$ ipython --no-banner

In [1]: import numpy as np

In [2]: np.set_printoptions(precision=3, suppress=True, linewidth=160)

In [3]: data = np.load("case15.npy")

In [4]: data
Out[4]: 
array([[-23.,  13., -11.,  12.],
       [-28.,  17.,  -9.,  11.],
       [-28.,  11.,  -1.,   9.],
       [-28.,  11.,  -5.,  13.]])

In [5]: proj = np.triu(np.array([[0, 0, 2, 1], [0, 1, 0, 0], [1, 1, 1, 1], [2, 2, 0, 1]]), 1) + np.eye(4)

In [6]: B = proj @ data @ np.linalg.inv(proj)

In [7]: np.trace(B), np.trace(data)
Out[7]: (np.float64(6.0), np.float64(6.0))

In [8]: np.poly(B)
Out[8]: array([    1.,    -6.,   -61.,   546., -1080.])

In [9]: np.linalg.matrix_rank(B)
Out[9]: np.int64(4)

In [10]: feats = np.loadtxt("layer5.csv", delimiter=",")

In [11]: feats
Out[11]: 
array([[ -2.626,   0.643,  -0.666,   0.185,   0.881,   1.669,  -1.403],
       [ 12.731,  -2.601,   0.418,   3.954,  -0.526,  -6.768,   3.725],
       [  4.035,  -4.855,  -1.536,  11.574,   0.567,   6.375,  -6.396],
       [  2.249,  -0.93 ,   0.862,  -5.872,  -0.189,  -3.799,  -0.943],
       [ -8.128,   2.421,  -0.057,  -4.214,   0.927,   1.292,  -1.134],
       [ -6.934,  -4.266,  -1.362,   2.318,   2.794,   5.646, -10.82 ],
       [  8.96 ,  -0.768,  -0.641,  10.103,  -2.362,   1.83 ,   4.605],
       [ -0.635,  -1.215,  -0.898,   4.207,   0.481,   3.746,  -4.314],
       [-10.507,   2.699,   0.818, -13.11 ,   0.868,  -4.651,  -0.857],
       [  5.225,  -0.432,   0.473,  -1.046,  -2.578,  -2.81 ,   3.29 ],
       [-14.439,   4.495,   0.114,  -9.196,   1.486,   3.07 ,  -3.241],
       [ -2.551,  -0.418,  -0.408,   2.973,   0.837,   2.87 ,  -1.334],
       [-13.495,   4.365,   0.674, -13.304,   1.856,  -1.999,  -0.157],
       [ -6.569,   4.25 ,   0.481,  -7.011,  -0.021,  -1.382,   3.599],
       [  0.813,   3.347,  -0.067,   3.468,  -1.927,   3.139,   3.847],
       [ -4.688,   4.23 ,  -0.543,  -0.035,   1.217,   1.928,   3.381],
       [  6.169,  -0.216,  -0.736,  10.984,  -2.749,   5.971,   1.525],
       [ 12.986,  -2.316,  -0.032,   8.61 ,  -2.127,   1.272,   1.882],
       [ -1.244,  -0.095,   0.007,   0.354,  -0.741,   1.567,  -0.358],
       [  9.909,  -6.108,   0.208,   4.618,  -0.488,  -2.04 ,  -3.935],
       [  3.951,  -4.293,  -1.492,  10.363,   0.83 ,   5.489,  -3.623],
       [ -6.804,   3.415,  -0.279,  -2.778,   1.709,  -0.123,   2.013],
       [  8.366,  -4.413,  -0.706,  11.028,  -1.669,   4.665,  -2.913],
       [ 17.987,  -7.929,  -1.011,  15.415,  -2.205,   0.732,  -1.403],
       [  4.72 ,   1.454,   0.802,  -1.836,  -2.561,  -2.033,   3.582],
       [ -2.831,   4.86 ,   0.2  ,  -3.204,   0.568,  -2.67 ,   6.102],
       [  4.594,  -4.059,  -1.28 ,  11.263,   0.105,   5.789,  -3.407],
       [ -5.09 ,   0.217,  -0.235,  -2.444,   0.238,   0.258,  -1.572],
       [  1.894,   2.933,   0.319,   0.185,  -0.802,  -1.17 ,   4.577]])

In [12]: x = np.array([-3, -2, 3, -1, 3, -3, -2])

In [13]: y = feats @ x

In [14]: np.linalg.lstsq(feats, y)[0]
Out[14]: array([-3., -2.,  3., -1.,  3., -3., -2.])

In [15]: np.linalg.solve(feats.T @ feats, feats.T @ y)
Out[15]: array([-3., -2.,  3., -1.,  3., -3., -2.])

In [16]: np.linalg.solve(feats, y)
LinAlgError: Last 2 dimensions of the array must be square


In [17]: rng = np.random.default_rng(976)

In [18]: y = y + 0.1 * rng.normal(size=29)

In [19]: y
Out[19]: 
array([  4.697, -24.232, -23.249,  16.251,  24.896,  36.125, -59.078,  -3.673,  59.952, -18.324,  45.617,   0.948,  58.821,  16.601, -35.673,  -5.043, -60.481,
       -57.036,  -2.575,  -8.956, -24.971,  16.967, -42.547, -62.542, -21.468,   0.17 , -30.851,  19.77 , -18.674])

In [20]: c, *_ = np.linalg.lstsq(feats, y)

In [21]: [round(float(np.linalg.norm(np.linalg.solve(feats.T @ feats + lam * np.eye(7), feats.T @ y))), 2) for lam in (0, 1, 10, 100)]
Out[21]: [6.82, 5.91, 5.32, 4.14]

In [22]: c.round()
Out[22]: array([-3., -2.,  3., -1.,  3., -3., -2.])

In [23]: c
Out[23]: array([-3.046, -1.946,  3.204, -0.914,  2.945, -3.084, -2.055])

In [24]: round(float(feats[16] @ feats[21]), 3)
Out[24]: -75.382

In [25]: np.linalg.norm(feats, axis=0)
Out[25]: array([42.761, 18.916,  3.968, 40.849,  8.158, 19.074, 20.324])

In [26]: round(np.linalg.norm(feats, 1), 3), np.round(np.linalg.norm(feats, np.inf), 3)
Out[26]: (np.float64(191.13), np.float64(46.682))

In [27]: np.round(np.linalg.norm(feats) ** 2 / np.linalg.norm(feats, 2) ** 2, 3)
Out[27]: np.float64(1.366)

In [28]: round(np.linalg.norm(feats[16], 1), 3), np.round(np.linalg.norm(feats[16], np.inf), 3)
Out[28]: (np.float64(28.35), np.float64(10.984))

In [29]: W0 = np.loadtxt("a.csv", delimiter=",")

In [30]: W0
Out[30]: 
array([[2., 2., 3., 1., 3., 4.],
       [2., 4., 4., 4., 4., 3.],
       [3., 4., 0., 2., 2., 2.],
       [1., 4., 2., 0., 2., 1.],
       [3., 4., 2., 2., 2., 2.],
       [4., 3., 2., 1., 2., 2.]])

In [31]: # equal to its transpose

In [32]: labels = rng.permutation(6)

In [33]: labels
Out[33]: array([4, 1, 2, 5, 3, 0])

In [34]: B = W0[labels][:, labels]

In [35]: round(float(np.linalg.det(B)), 3), np.round(np.linalg.det(W0[labels]), 3)
Out[35]: (204.0, np.float64(-204.0))

In [36]: B
Out[36]: 
array([[2., 4., 2., 2., 2., 3.],
       [4., 4., 4., 3., 4., 2.],
       [2., 4., 0., 2., 2., 3.],
       [2., 3., 2., 2., 1., 4.],
       [2., 4., 2., 1., 0., 1.],
       [3., 2., 3., 4., 1., 2.]])

In [37]: vals, V = np.linalg.eigh(W0)

In [38]: x = np.array([3, 2, 3, 2, 0, 0])

In [39]: (np.sign(V[:, -1].round(6)) == np.sign(V[0, -1].round(6))).astype(int)
Out[39]: array([1, 1, 1, 1, 1, 1])

In [40]: round(x @ W0 @ x / (x @ x), 3), round(vals[0], 3), round(vals[-1], 3)
Out[40]: (np.float64(8.769), np.float64(-3.65), np.float64(15.298))

In [41]: t = np.radians(30)

In [42]: Rm = np.eye(6)

In [43]: Rm[0, 0] = Rm[4, 4] = np.cos(t)

In [44]: Rm[0, 4], Rm[4, 0] = -np.sin(t), np.sin(t)

In [45]: Rm
Out[45]: 
array([[ 0.866,  0.   ,  0.   ,  0.   , -0.5  ,  0.   ],
       [ 0.   ,  1.   ,  0.   ,  0.   ,  0.   ,  0.   ],
       [ 0.   ,  0.   ,  1.   ,  0.   ,  0.   ,  0.   ],
       [ 0.   ,  0.   ,  0.   ,  1.   ,  0.   ,  0.   ],
       [ 0.5  ,  0.   ,  0.   ,  0.   ,  0.866,  0.   ],
       [ 0.   ,  0.   ,  0.   ,  0.   ,  0.   ,  1.   ]])

In [46]: B = W0 @ Rm.T

In [47]: np.abs(B - W0).max(axis=0)
Out[47]: array([2.268, 0.   , 0.   , 0.   , 1.732, 0.   ])

In [48]: np.allclose(W0 @ W0.T, B @ B.T)
Out[48]: True

In [49]: K = np.array([[3.0, 0.0, 1.0, 3.0, 1.0, -3.0],
    ...:     [2.0, 0.0, 3.0, -3.0, 2.0, 3.0],
    ...:     [1.0, -3.0, 0.0, -1.0, -1.0, 1.0],
    ...:     [-1.0, 3.0, -2.0, -1.0, 0.0, -2.0],
    ...:     [-3.0, -1.0, 3.0, -3.0, -2.0, 2.0],
    ...:     [0.0, 0.0, 0.0, 0.0, 0.0, 9.0]])

In [50]: K
Out[50]: 
array([[ 3.,  0.,  1.,  3.,  1., -3.],
       [ 2.,  0.,  3., -3.,  2.,  3.],
       [ 1., -3.,  0., -1., -1.,  1.],
       [-1.,  3., -2., -1.,  0., -2.],
       [-3., -1.,  3., -3., -2.,  2.],
       [ 0.,  0.,  0.,  0.,  0.,  9.]])

In [51]: B = np.array([[2, 2], [2, 1], [2, 1], [0, 2], [1, 0], [1, 0]])

In [52]: np.vstack([K, B.T]).shape
Out[52]: (8, 6)

In [53]: np.einsum("ij->j", K)
Out[53]: array([ 2., -1.,  5., -5.,  0., 10.])

In [54]: B @ K
ValueError: matmul: Input operand 1 has a mismatch in its core dimension 0, with gufunc signature (n?,k),(k,m?)->(n?,m?) (size 6 is different from 2)


In [55]: B.T @ K.T
Out[55]: 
array([[  6.,  15.,  -4.,  -2.,  -2.,   9.],
       [ 13.,   1.,  -3.,  -3., -10.,   0.]])

In [56]: np.sort(np.abs(np.linalg.eigvals(K)))
Out[56]: array([2.337, 2.337, 2.487, 5.112, 5.112, 9.   ])

In [57]: (K - K.T) / 2
Out[57]: 
array([[ 0. , -1. ,  0. ,  2. ,  2. , -1.5],
       [ 1. ,  0. ,  3. , -3. ,  1.5,  1.5],
       [ 0. , -3. ,  0. ,  0.5, -2. ,  0.5],
       [-2. ,  3. , -0.5,  0. ,  1.5, -1. ],
       [-2. , -1.5,  2. , -1.5,  0. ,  1. ],
       [ 1.5, -1.5, -0.5,  1. , -1. ,  0. ]])

In [58]: np.trace(K)
Out[58]: np.float64(9.0)

In [59]: K.inv()
AttributeError: 'numpy.ndarray' object has no attribute 'inv'


In [60]: round(float(np.abs(np.linalg.eigvals(K)).max()), 3)
Out[60]: 9.0

In [61]: np.linalg.matrix_power(K, 4)
Out[61]: 
array([[   50.,   -74.,    90.,   -10.,   -11., -3157.],
       [  -87.,   482.,  -376.,   236.,    78.,  1653.],
       [   12.,   159.,   231.,  -286.,   161.,  -506.],
       [   25.,  -209.,  -180.,   245.,  -136.,  -235.],
       [ -102.,   401.,  -146.,   -94.,   114.,  1668.],
       [    0.,     0.,     0.,     0.,     0.,  6561.]])

In [62]: (K + K.T) / 2
Out[62]: 
array([[ 3. ,  1. ,  1. ,  1. , -1. , -1.5],
       [ 1. ,  0. ,  0. ,  0. ,  0.5,  1.5],
       [ 1. ,  0. ,  0. , -1.5,  1. ,  0.5],
       [ 1. ,  0. , -1.5, -1. , -1.5, -1. ],
       [-1. ,  0.5,  1. , -1.5, -2. ,  1. ],
       [-1.5,  1.5,  0.5, -1. ,  1. ,  9. ]])

In [63]: E = np.array([[1, 0, 1, 0, 1, 0],
    ...:     [0, 3, 0, 3, 0, 3],
    ...:     [2, 1, 2, 1, 2, 1],
    ...:     [1, 0, 1, 0, 1, 0],
    ...:     [0, 3, 0, 3, 0, 3],
    ...:     [2, 1, 2, 1, 2, 1]])

In [64]: np.unique(E.round(6), axis=0).shape
Out[64]: (3, 6)

In [65]: np.abs(np.diag(np.linalg.qr(E)[1])) > 1e-9
Out[65]: array([ True,  True, False, False, False, False])
